$ ipython --no-banner

In [1]: import numpy as np

In [2]: from numpy import linalg as LA

In [3]: np.set_printoptions(suppress=True, linewidth=140)

In [4]: other = np.array([[2, 2, 3], [3, 3, 2], [1, 2, 1]])

In [5]: X = other + other.T

In [6]: X
Out[6]: 
array([[4, 5, 4],
       [5, 6, 4],
       [4, 4, 2]])

In [7]: [round(float(LA.det(X[:i, :i])), 2) + 0 for i in range(1, 4)]
Out[7]: [4.0, -1.0, -2.0]

In [8]: np.all(LA.eigvalsh(X) > 0)
Out[8]: np.False_

In [9]: np.round(LA.eigvals(X), 2)
Out[9]: array([12.99, -1.13,  0.14])

In [10]: round(float(LA.det(X.T)), 2)
Out[10]: -2.0

In [11]: np.round(np.poly(X), 2)
Out[11]: array([  1., -12., -13.,   2.])

In [12]: np.kron(np.eye(2, dtype=int), X)
Out[12]: 
array([[4, 5, 4, 0, 0, 0],
       [5, 6, 4, 0, 0, 0],
       [4, 4, 2, 0, 0, 0],
       [0, 0, 0, 4, 5, 4],
       [0, 0, 0, 5, 6, 4],
       [0, 0, 0, 4, 4, 2]])

In [13]: np.einsum("ij,ji->", X, X)
Out[13]: np.int64(170)

In [14]: M = np.load("mat.npy")

In [15]: M
Out[15]: 
array([[  0,  -5,   0],
       [  0,   6,   0],
       [ -5,  -6,  -1],
       [ -5,  -7,  -1],
       [ 20,   7,   4],
       [-10,   3,  -2],
       [-35,   1,  -7]])

In [16]: left, sigma, Vt = LA.svd(X)

In [17]: sigma.round(2)
Out[17]: array([12.99,  1.13,  0.14])

In [18]: other = left[:, :1] @ np.diag(sigma[:1]) @ Vt[:1]

In [19]: LA.matrix_rank(X, rtol=0.05)
Out[19]: np.int64(2)

In [20]: round(LA.norm(X - other) / LA.norm(X), 2)
Out[20]: np.float64(0.09)

In [21]: round(float(np.abs(X - other).max()), 2)
Out[21]: 0.71
